% python3 -q
>>> import numpy as np
>>> np.set_printoptions(suppress=True, linewidth=200)
>>> data = np.load("x.npy")
>>> data.round(1)
array([[ 0.8, -0.5,  0.4,  0.1],
       [-0.5, -0.2,  0.8,  0.2],
       [ 0.4,  0.8,  0.4, -0.1],
       [ 0.1,  0.2, -0.1,  1. ]])
>>> vec = np.array([-8, -3, 0, -4])
>>> np.round(np.abs(np.linalg.eigvals(data)), 1)
array([1., 1., 1., 1.])
>>> np.round(np.sort(np.abs(np.degrees(np.angle(np.linalg.eigvals(data))))), 1) + 0
array([  0.,   0.,   0., 180.])
>>> np.round(data.T @ (data @ vec), 1) + 0
array([-8., -3.,  0., -4.])
>>> np.round(np.linalg.eigvalsh(data).min(), 1)
np.float64(-1.0)
>>> np.all(np.linalg.eigvalsh(data) > 0)
np.False_
>>> vec = np.array([0, 0, 1, -2])
>>> rhs = data @ vec
>>> b, lr = np.zeros(4), 1 / np.linalg.norm(data, 2) ** 2
>>> for i in range(4):
...     b -= lr * data.T @ (data @ b - rhs)
...     if i % 1 == 0: print(i, round(np.linalg.norm(data @ b - rhs), 1))
... 
0 0.0
1 0.0
2 0.0
3 0.0
>>> b.round(1) + 0
array([ 0.,  0.,  1., -2.])
>>> rng = np.random.default_rng(74124)
>>> labels = rng.permutation(4)
>>> labels
array([3, 0, 1, 2])
>>> other = data[labels][:, labels]
>>> np.allclose(other, data)
False
>>> np.round(np.sort(np.abs(np.linalg.eigvals(other))), 1)
array([1., 1., 1., 1.])
>>> np.trace(other)
np.float64(2.0)
>>> mat = np.loadtxt("test7.csv", delimiter=",")
>>> mat.round(1) + 0
array([[ 2.5, -3.4, -3.3, -2. ,  0.5],
       [ 2.6, -2.7, -1.1, -0.5,  3.1],
       [ 6.2, -4.7,  0.2, -1.8,  1.5],
       [ 9.2,  1.7, -3.1,  2.1, -9. ],
       [ 3.5, -5.7,  0.2, -2.5,  5. ],
       [ 8.8, -4.4,  2.8, -0.6,  1.7],
       [11.6, -5.3,  3.5, -1.1, -0.2],
       [ 4.5, -4.9, -2.1, -2.9,  0.6],
       [ 4.9, -0.6, -0.9,  1.3, -0.2],
       [ 8.5,  1.3,  0.5,  3.3, -3.3],
       [ 2.7, -5.1, -3.2, -3.5,  1.2],
       [ 3.9,  0. , -3.3,  0.9, -2.4]])
>>> vec = np.array([3, 2, 8, 0])
>>> np.linalg.norm(data @ vec) <= np.linalg.norm(data, 2) * np.linalg.norm(vec) + 1e-9
np.True_
>>> np.round(data * vec, 1)
array([[ 2.4, -1. ,  2.9,  0. ],
       [-1.5, -0.3,  6.7,  0. ],
       [ 1.1,  1.7,  3.2, -0. ],
       [ 0.2,  0.3, -1. ,  0. ]])
>>> np.round(np.einsum("ij,j->i", data, vec), 1)
array([ 4.2,  4.8,  6. , -0.4])
>>> np.round(data @ np.eye(4)[3], 1)
array([ 0.1,  0.2, -0.1,  1. ])
>>> (data @ vec).argmax()
np.int64(2)
>>> Ac = mat - mat.mean(axis=0)
>>> left, sigma, Vt = np.linalg.svd(Ac, full_matrices=False)
>>> np.round(Ac.mean(axis=0), 1) + 0
array([0., 0., 0., 0., 0.])
>>> sigma.round(1) + 0
array([16.2, 11.6,  6.1,  0. ,  0. ])
>>> K = np.load("run15.npy")
>>> K
array([[2., 1., 0., 0., 0.],
       [0., 2., 1., 0., 0.],
       [0., 0., 2., 1., 0.],
       [0., 0., 0., 2., 1.],
       [0., 0., 0., 0., 2.]])
>>> round(np.abs(np.linalg.eigvals(K)).max(), 1)
np.float64(2.0)
>>> np.allclose(K, K.T)
False
>>> (K - K.T) / 2
array([[ 0. ,  0.5,  0. ,  0. ,  0. ],
       [-0.5,  0. ,  0.5,  0. ,  0. ],
       [ 0. , -0.5,  0. ,  0.5,  0. ],
       [ 0. ,  0. , -0.5,  0. ,  0.5],
       [ 0. ,  0. ,  0. , -0.5,  0. ]])
>>> np.round(np.linalg.matrix_power(K, 3), 1)
array([[ 8., 12.,  6.,  1.,  0.],
       [ 0.,  8., 12.,  6.,  1.],
       [ 0.,  0.,  8., 12.,  6.],
       [ 0.,  0.,  0.,  8., 12.],
       [ 0.,  0.,  0.,  0.,  8.]])
>>> K @ K
array([[4., 4., 1., 0., 0.],
       [0., 4., 4., 1., 0.],
       [0., 0., 4., 4., 1.],
       [0., 0., 0., 4., 4.],
       [0., 0., 0., 0., 4.]])
>>> round(np.linalg.det(K), 1)
np.float64(32.0)
>>> (K + K.T) / 2
array([[2. , 0.5, 0. , 0. , 0. ],
       [0.5, 2. , 0.5, 0. , 0. ],
       [0. , 0.5, 2. , 0.5, 0. ],
       [0. , 0. , 0.5, 2. , 0.5],
       [0. , 0. , 0. , 0.5, 2. ]])
>>> O = K.astype(float).copy()
>>> for j in range(5):
...     O[:, j] -= O[:, :j] @ (O[:, :j].T @ O[:, j])
...     O[:, j] /= np.linalg.norm(O[:, j])
... 
>>> O
array([[1., 0., 0., 0., 0.],
       [0., 1., 0., 0., 0.],
       [0., 0., 1., 0., 0.],
       [0., 0., 0., 1., 0.],
       [0., 0., 0., 0., 1.]])
>>> O.T @ O
array([[1., 0., 0., 0., 0.],
       [0., 1., 0., 0., 0.],
       [0., 0., 1., 0., 0.],
       [0., 0., 0., 1., 0.],
       [0., 0., 0., 0., 1.]])
>>> other = np.linalg.inv(data)
>>> np.round(np.linalg.cond(data), 1)
np.float64(1.0)
>>> round(np.linalg.slogdet(data)[0], 1)
np.float64(-1.0)
>>> np.round(data @ other, 1) + 0
array([[1., 0., 0., 0.],
       [0., 1., 0., 0.],
       [0., 0., 1., 0.],
       [0., 0., 0., 1.]])
>>> other.round(1)
array([[ 0.8, -0.5,  0.4,  0.1],
       [-0.5, -0.2,  0.8,  0.2],
       [ 0.4,  0.8,  0.4, -0.1],
       [ 0.1,  0.2, -0.1,  1. ]])
>>> np.round(np.linalg.inv(other), 1)
array([[ 0.8, -0.5,  0.4,  0.1],
       [-0.5, -0.2,  0.8,  0.2],
       [ 0.4,  0.8,  0.4, -0.1],
       [ 0.1,  0.2, -0.1,  1. ]])
